% ipython --no-banner

In [1]: import numpy as np

In [2]: from numpy import linalg as LA

In [3]: np.set_printoptions(precision=2, suppress=True, linewidth=100)

In [4]: def rnd(a):
   ...:     return np.round(a, 2) + 0
   ...: 

In [5]: M = np.load("case11.npy")

In [6]: M
Out[6]: 
array([[10,  5,  9,  5,  2,  2,  8,  1,  3,  4],
       [ 5,  6,  6,  3, 10,  6,  9,  2,  2,  8],
       [ 9,  6,  2,  6, 10,  2,  8,  2,  5,  5],
       [ 5,  3,  6,  8,  9,  8,  6,  3,  6,  9],
       [ 2, 10, 10,  9,  4,  0,  5,  5,  5,  7],
       [ 2,  6,  2,  8,  0,  2,  7,  9,  4,  7],
       [ 8,  9,  8,  6,  5,  7,  4,  3,  5,  4],
       [ 1,  2,  2,  3,  5,  9,  3,  2,  6,  3],
       [ 3,  2,  5,  6,  5,  4,  5,  6, 10,  0],
       [ 4,  8,  5,  9,  7,  7,  4,  3,  0,  4]])

In [7]: # equal to its transpose

In [8]: ev, vecs = LA.eigh(M)

In [9]: rnd(vecs.T @ vecs)
Out[9]: 
array([[1., 0., 0., 0., 0., 0., 0., 0., 0., 0.],
       [0., 1., 0., 0., 0., 0., 0., 0., 0., 0.],
       [0., 0., 1., 0., 0., 0., 0., 0., 0., 0.],
       [0., 0., 0., 1., 0., 0., 0., 0., 0., 0.],
       [0., 0., 0., 0., 1., 0., 0., 0., 0., 0.],
       [0., 0., 0., 0., 0., 1., 0., 0., 0., 0.],
       [0., 0., 0., 0., 0., 0., 1., 0., 0., 0.],
       [0., 0., 0., 0., 0., 0., 0., 1., 0., 0.],
       [0., 0., 0., 0., 0., 0., 0., 0., 1., 0.],
       [0., 0., 0., 0., 0., 0., 0., 0., 0., 1.]])

In [10]: np.abs(vecs[:, -1]).round(6).argmax()
Out[10]: np.int64(3)

In [11]: rnd(LA.svd(M, compute_uv=False))
Out[11]: array([53.17, 13.39, 12.13,  9.81,  8.88,  6.53,  6.34,  4.34,  3.48,  1.49])

In [12]: rnd(vecs.T @ M @ vecs)
Out[12]: 
array([[-13.39,   0.  ,   0.  ,   0.  ,   0.  ,   0.  ,   0.  ,   0.  ,   0.  ,   0.  ],
       [  0.  ,  -8.88,   0.  ,   0.  ,   0.  ,   0.  ,   0.  ,   0.  ,   0.  ,   0.  ],
       [  0.  ,   0.  ,  -6.53,   0.  ,   0.  ,   0.  ,   0.  ,   0.  ,   0.  ,   0.  ],
       [  0.  ,   0.  ,   0.  ,  -3.48,   0.  ,   0.  ,   0.  ,   0.  ,   0.  ,   0.  ],
       [  0.  ,   0.  ,   0.  ,   0.  ,  -1.49,   0.  ,   0.  ,   0.  ,   0.  ,   0.  ],
       [  0.  ,   0.  ,   0.  ,   0.  ,   0.  ,   4.34,   0.  ,   0.  ,   0.  ,   0.  ],
       [  0.  ,   0.  ,   0.  ,   0.  ,   0.  ,   0.  ,   6.34,   0.  ,   0.  ,   0.  ],
       [  0.  ,   0.  ,   0.  ,   0.  ,   0.  ,   0.  ,   0.  ,   9.81,   0.  ,   0.  ],
       [  0.  ,   0.  ,   0.  ,   0.  ,   0.  ,   0.  ,   0.  ,   0.  ,  12.13,   0.  ],
       [  0.  ,   0.  ,   0.  ,   0.  ,   0.  ,   0.  ,   0.  ,   0.  ,   0.  ,  53.17]])

In [13]: rnd(LA.eigvalsh(M @ M))
Out[13]: array([   2.22,   12.13,   18.85,   40.16,   42.64,   78.91,   96.16,  147.03,  179.31, 2826.6 ])

In [14]: rnd(LA.eigvalsh(M + 2 * np.eye(10)))
Out[14]: array([-11.39,  -6.88,  -4.53,  -1.48,   0.51,   6.34,   8.34,  11.81,  14.13,  55.17])

In [15]: rnd(ev.sum()), np.trace(M)
Out[15]: (np.float64(52.0), np.int64(52))

In [16]: rnd(vecs @ np.diag(ev) @ vecs.T)
Out[16]: 
array([[10.,  5.,  9.,  5.,  2.,  2.,  8.,  1.,  3.,  4.],
       [ 5.,  6.,  6.,  3., 10.,  6.,  9.,  2.,  2.,  8.],
       [ 9.,  6.,  2.,  6., 10.,  2.,  8.,  2.,  5.,  5.],
       [ 5.,  3.,  6.,  8.,  9.,  8.,  6.,  3.,  6.,  9.],
       [ 2., 10., 10.,  9.,  4.,  0.,  5.,  5.,  5.,  7.],
       [ 2.,  6.,  2.,  8.,  0.,  2.,  7.,  9.,  4.,  7.],
       [ 8.,  9.,  8.,  6.,  5.,  7.,  4.,  3.,  5.,  4.],
       [ 1.,  2.,  2.,  3.,  5.,  9.,  3.,  2.,  6.,  3.],
       [ 3.,  2.,  5.,  6.,  5.,  4.,  5.,  6., 10.,  0.],
       [ 4.,  8.,  5.,  9.,  7.,  7.,  4.,  3.,  0.,  4.]])

In [17]: Q, R = LA.qr(M)

In [18]: rnd(abs(R[0, 0])), rnd(LA.norm(M[:, 0]))
Out[18]: (np.float64(18.14), np.float64(18.14))

In [19]: ev, vecs = LA.eigh(M)

In [20]: x0 = np.array([1, 0, 3, 1, 3, 3, 0, 1, 1, 1])

In [21]: np.abs(M).sum(axis=1).max(), rnd(np.abs(ev).max())
Out[21]: (np.int64(63), np.float64(53.17))

In [22]: rnd(LA.eigvalsh(M[1:, 1:]))
Out[22]: array([-13.01,  -8.84,  -5.69,  -2.91,   0.28,   4.6 ,   7.54,  11.06,  48.96])

In [23]: arr = np.load("a.npy")

In [24]: arr
Out[24]: 
array([[  0.95,  10.  ,  -9.09,   6.94,   0.04],
       [ 23.88, -12.14,  18.  ,  -9.03,  24.03],
       [ -2.88,  32.95, -32.99,  18.94,  -6.88],
       [  0.21,   6.98,  -9.97,  -4.85,  -3.13]])

In [25]: Uu, sig, Vt = LA.svd(arr)

In [26]: np.argmax(sig[:-1] / (sig[1:] + 1e-6)) + 1
Out[26]: np.int64(3)

In [27]: out = Uu[:, :3] @ np.diag(sig[:3]) @ Vt[:3]

In [28]: rnd(LA.norm(arr - out) / LA.norm(arr))
Out[28]: np.float64(0.0)

In [29]: rnd(np.abs(arr - out).max())
Out[29]: np.float64(0.02)

In [30]: LA.matrix_rank(arr, rtol=0.05)
Out[30]: np.int64(3)

In [31]: LA.matrix_rank(out)
Out[31]: np.int64(3)

In [32]: J = np.load("arr.npy")

In [33]: J
Out[33]: 
array([[ -3,  -2,  -1,   0,   1,   2,   3,   4,   5,   6,   7,   8,   9,  10],
       [ 11,  12,  13,  14,  15,  16,  17,  18,  19,  20,  21,  22,  23,  24],
       [ 25,  26,  27,  28,  29,  30,  31,  32,  33,  34,  35,  36,  37,  38],
       [ 39,  40,  41,  42,  43,  44,  45,  46,  47,  48,  49,  50,  51,  52],
       [ 53,  54,  55,  56,  57,  58,  59,  60,  61,  62,  63,  64,  65,  66],
       [ 67,  68,  69,  70,  71,  72,  73,  74,  75,  76,  77,  78,  79,  80],
       [ 81,  82,  83,  84,  85,  86,  87,  88,  89,  90,  91,  92,  93,  94],
       [ 95,  96,  97,  98,  99, 100, 101, 102, 103, 104, 105, 106, 107, 108]])

In [34]: np.abs(np.diag(LA.qr(J)[1])) > 1e-9
Out[34]: array([ True,  True, False, False, False, False, False, False])

In [35]: rnd(np.trace(LA.pinv(J) @ J))
Out[35]: np.float64(2.0)

In [36]: np.unique(J.round(6), axis=0).shape
Out[36]: (8, 14)

In [37]: LA.lstsq(J[:-1].T, J[-1])[2]
Out[37]: np.int32(2)

In [38]: rnd(J @ LA.pinv(J) @ J)
Out[38]: 
array([[ -3.,  -2.,  -1.,   0.,   1.,   2.,   3.,   4.,   5.,   6.,   7.,   8.,   9.,  10.],
       [ 11.,  12.,  13.,  14.,  15.,  16.,  17.,  18.,  19.,  20.,  21.,  22.,  23.,  24.],
       [ 25.,  26.,  27.,  28.,  29.,  30.,  31.,  32.,  33.,  34.,  35.,  36.,  37.,  38.],
       [ 39.,  40.,  41.,  42.,  43.,  44.,  45.,  46.,  47.,  48.,  49.,  50.,  51.,  52.],
       [ 53.,  54.,  55.,  56.,  57.,  58.,  59.,  60.,  61.,  62.,  63.,  64.,  65.,  66.],
       [ 67.,  68.,  69.,  70.,  71.,  72.,  73.,  74.,  75.,  76.,  77.,  78.,  79.,  80.],
       [ 81.,  82.,  83.,  84.,  85.,  86.,  87.,  88.,  89.,  90.,  91.,  92.,  93.,  94.],
       [ 95.,  96.,  97.,  98.,  99., 100., 101., 102., 103., 104., 105., 106., 107., 108.]])

In [39]: def softmax(z):
    ...:     e = np.exp(z - z.max(axis=-1, keepdims=True))
    ...:     return e / e.sum(axis=-1, keepdims=True)
    ...: 

In [40]: softmax(J).sum(axis=1)
Out[40]: array([1., 1., 1., 1., 1., 1., 1., 1.])

In [41]: rnd(softmax(10 * J[3]))
Out[41]: array([0., 0., 0., 0., 0., 0., 0., 0., 0., 0., 0., 0., 0., 1.])

In [42]: rnd(softmax(J[3]))
Out[42]: array([0.  , 0.  , 0.  , 0.  , 0.  , 0.  , 0.  , 0.  , 0.  , 0.01, 0.03, 0.09, 0.23, 0.63])

In [43]: scores = J @ J.T / np.sqrt(14)

In [44]: softmax(scores + np.triu(np.full(scores.shape, -np.inf), 1))
Out[44]: 
array([[1., 0., 0., 0., 0., 0., 0., 0.],
       [0., 1., 0., 0., 0., 0., 0., 0.],
       [0., 0., 1., 0., 0., 0., 0., 0.],
       [0., 0., 0., 1., 0., 0., 0., 0.],
       [0., 0., 0., 0., 1., 0., 0., 0.],
       [0., 0., 0., 0., 0., 1., 0., 0.],
       [0., 0., 0., 0., 0., 0., 1., 0.],
       [0., 0., 0., 0., 0., 0., 0., 1.]])

In [45]: rnd(softmax(scores))
Out[45]: 
array([[0., 0., 0., 0., 0., 0., 0., 1.],
       [0., 0., 0., 0., 0., 0., 0., 1.],
       [0., 0., 0., 0., 0., 0., 0., 1.],
       [0., 0., 0., 0., 0., 0., 0., 1.],
       [0., 0., 0., 0., 0., 0., 0., 1.],
       [0., 0., 0., 0., 0., 0., 0., 1.],
       [0., 0., 0., 0., 0., 0., 0., 1.],
       [0., 0., 0., 0., 0., 0., 0., 1.]])

In [46]: softmax(scores)[3] @ J
Out[46]: array([ 95.,  96.,  97.,  98.,  99., 100., 101., 102., 103., 104., 105., 106., 107., 108.])

In [47]: rk = LA.matrix_rank(J)

In [48]: rk
Out[48]: np.int64(2)

In [49]: null = LA.svd(J)[2][rk:].T

In [50]: LA.matrix_rank(J.T @ J), LA.matrix_rank(J @ J.T)
Out[50]: (np.int64(2), np.int64(2))

In [51]: [int(LA.matrix_rank(J[:, :j + 1])) for j in range(14)]
Out[51]: [1, 2, 2, 2, 2, 2, 2, 2, 2, 2, 2, 2, 2, 2]

In [52]: null.shape
Out[52]: (14, 12)

In [53]: [int(LA.matrix_rank(J[:i])) for i in range(1, len(J) + 1)]
Out[53]: [1, 2, 2, 2, 2, 2, 2, 2]

In [54]: E = np.loadtxt("x.csv", delimiter=",")

In [55]: E
Out[55]: 
array([[ -1.,   0.,  -2.,  -3.,  -3.,  -3.,   0.,   1.,  -1.,   2.,  -3.,   3.],
       [ -3.,   3.,   3.,   1.,   2.,   2.,   1.,  -2.,  -1.,  -1.,   3.,  -3.],
       [  2.,   0.,   2.,   1.,  -1.,   2.,  -2.,   3.,  -1.,   0.,  -3.,   2.],
       [  2.,   2.,  -2.,   3.,  -3.,   3.,  -2.,  -3.,  -1.,   3.,   1.,   2.],
       [ -2.,  -1.,  -1.,   2.,   3.,   2.,  -1.,  -3.,   1.,   3.,   3.,  -3.],
       [  1.,   2.,   1.,  -2.,   0.,  -1.,   1.,   2.,   0.,  -2.,   2.,   0.],
       [ -1.,  -1.,  -3.,  -1.,  -1.,  -1.,   1.,  -1.,   3.,   3.,  -3.,   1.],
       [  2.,  -2.,   2.,  -1.,  -3.,  -1.,   2.,   1.,   3.,  -3.,   1.,  -1.],
       [  0.,  -1.,  -1.,   2.,   0.,  -3.,   1.,  -1.,  -1.,   0.,   2.,   1.],
       [-13.,  12.,  10.,   1.,   5.,   5.,   4.,  -7.,  -5.,  -2.,   9.,  -9.]])

In [56]: Uu, sig, Vt = LA.svd(E)

In [57]: vecs = Vt[:(sig > 1e-8).sum()]

In [58]: rng = np.random.default_rng(39966)

In [59]: x0 = E[5] + -1 * E[9] + rng.integers(2) * np.eye(12)[5]

In [60]: x0
Out[60]: array([ 14., -10.,  -9.,  -3.,  -5.,  -6.,  -3.,   9.,   5.,   0.,  -7.,   9.])

In [61]: rnd(LA.norm(x0 - vecs.T @ vecs @ x0))
Out[61]: np.float64(0.0)

In [62]: LA.matrix_rank(np.vstack([E, x0]))
Out[62]: np.int64(9)

In [63]: rnd(np.diag(vecs.T @ vecs))
Out[63]: array([0.68, 0.87, 0.74, 0.86, 0.9 , 0.71, 0.5 , 0.72, 0.81, 0.82, 0.92, 0.46])

In [64]: rk = LA.matrix_rank(E)

In [65]: rk
Out[65]: np.int64(9)

In [66]: null = LA.svd(E)[2][rk:].T

In [67]: np.allclose(E @ null, 0)
Out[67]: True

In [68]: null.shape
Out[68]: (12, 3)

In [69]: LA.matrix_rank(E.T @ E), LA.matrix_rank(E @ E.T)
Out[69]: (np.int64(9), np.int64(9))

In [70]: data = np.triu(rng.random((6, 6)) < 0.4, 1).astype(int)

In [71]: data = data + data.T

In [72]: data
Out[72]: 
array([[0, 0, 0, 1, 0, 0],
       [0, 0, 0, 1, 1, 0],
       [0, 0, 0, 1, 0, 0],
       [1, 1, 1, 0, 0, 1],
       [0, 1, 0, 0, 0, 0],
       [0, 0, 0, 1, 0, 0]])

In [73]: # column 2 repeats column 0

In [74]: ev, vecs = LA.eigh(data)

In [75]: x0 = np.array([-4, -2, 1, 3, 3, -5])

In [76]: x0 @ data @ x0
Out[76]: np.int64(-72)

In [77]: rnd(vecs * np.maximum(ev, 0) @ vecs.T)
Out[77]: 
array([[0.27, 0.17, 0.27, 0.5 , 0.  , 0.27],
       [0.17, 0.64, 0.17, 0.5 , 0.5 , 0.17],
       [0.27, 0.17, 0.27, 0.5 , 0.  , 0.27],
       [0.5 , 0.5 , 0.5 , 0.99, 0.17, 0.5 ],
       [0.  , 0.5 , 0.  , 0.17, 0.47, 0.  ],
       [0.27, 0.17, 0.27, 0.5 , 0.  , 0.27]])

In [78]: (np.sign(vecs[:, -1].round(6)) == np.sign(vecs[0, -1].round(6))).astype(int)
Out[78]: array([1, 1, 1, 1, 1, 1])

In [79]: rnd(LA.eigvalsh(data[1:, 1:]))
Out[79]: array([-1.85, -0.77,  0.  ,  0.77,  1.85])

In [80]: np.abs(data).sum(axis=1).max(), rnd(np.abs(ev).max())
Out[80]: (np.int64(4), np.float64(2.07))
